% ipython --no-banner

In [1]: import numpy as np

In [2]: np.set_printoptions(precision=2, suppress=True, linewidth=140, sign=" ")

In [3]: M2 = np.array([[1, 0]])

In [4]: J = np.block([[np.zeros((1, 1)), M2], [M2.T, np.zeros((2, 2))]])

In [5]: print(J)
[[ 0.  1.  0.]
 [ 1.  0.  0.]
 [ 0.  0.  0.]]

In [6]: r = np.linalg.matrix_rank(J)

In [7]: print(r)
2

In [8]: N = np.linalg.svd(J)[2][r:].T

In [9]: print([int(np.linalg.matrix_rank(J[:i])) for i in range(1, len(J) + 1)])
[1, 2, 2]

In [10]: print(np.linalg.matrix_rank(J.T @ J), np.linalg.matrix_rank(J @ J.T))
2 2

In [11]: vec = np.array([-1, -2, 2])

In [12]: print(J @ np.eye(3)[2])
[ 0.  0.  0.]

In [13]: print(np.sign((J @ vec).round(6)))
[-1. -1.  0.]

In [14]: print(J * vec)
[[-0. -2.  0.]
 [-1. -0.  0.]
 [-0. -0.  0.]]

In [15]: print((J * vec).sum(axis=1))
[-2. -1.  0.]

In [16]: print(np.einsum("ij,j->i", J, vec))
[-2. -1.  0.]

In [17]: print((J != 0).astype(int))
[[ 0  1  0]
 [ 1  0  0]
 [ 0  0  0]]

In [18]: print(np.sort(np.linalg.eigvals(J).real))
[-1.  0.  1.]

In [19]: M = np.loadtxt("run7.csv", delimiter=",")

In [20]: print(M)
[[ 1. -1.  1.]
 [ 1.  0.  0.]
 [ 1.  1.  1.]
 [ 1.  2.  4.]
 [ 1.  3.  9.]]

In [21]: vec = np.array([0, 2, 3])

In [22]: rhs = M @ vec

In [23]: print(rhs)
[  1.   0.   5.  16.  33.]

In [24]: print(np.round(np.linalg.lstsq(M, rhs)[0], 2) + 0)
[ 0.  2.  3.]

In [25]: print(np.round(np.linalg.solve(M.T @ M, M.T @ rhs), 2) + 0)
[ 0.  2.  3.]

In [26]: rng = np.random.default_rng(309)

In [27]: rhs = rhs + 0.02 * rng.normal(size=5)

In [28]: print(rhs)
[  0.97   0.02   4.99  15.97  32.95]

In [29]: beta, *_ = np.linalg.lstsq(M, rhs)

In [30]: print(beta.round(2) + 0)
[ 0.    2.01  2.99]

In [31]: print(np.round(M.T @ (rhs - M @ beta), 2) + 0)
[ 0.  0.  0.]

In [32]: print(round(np.linalg.norm(rhs - M @ beta), 2))
0.03

In [33]: print([round(float(np.linalg.norm(np.linalg.solve(M.T @ M + lam * np.eye(3), M.T @ rhs))), 2) for lam in (0, 1, 10, 100)])
[3.6, 3.51, 3.19, 1.84]
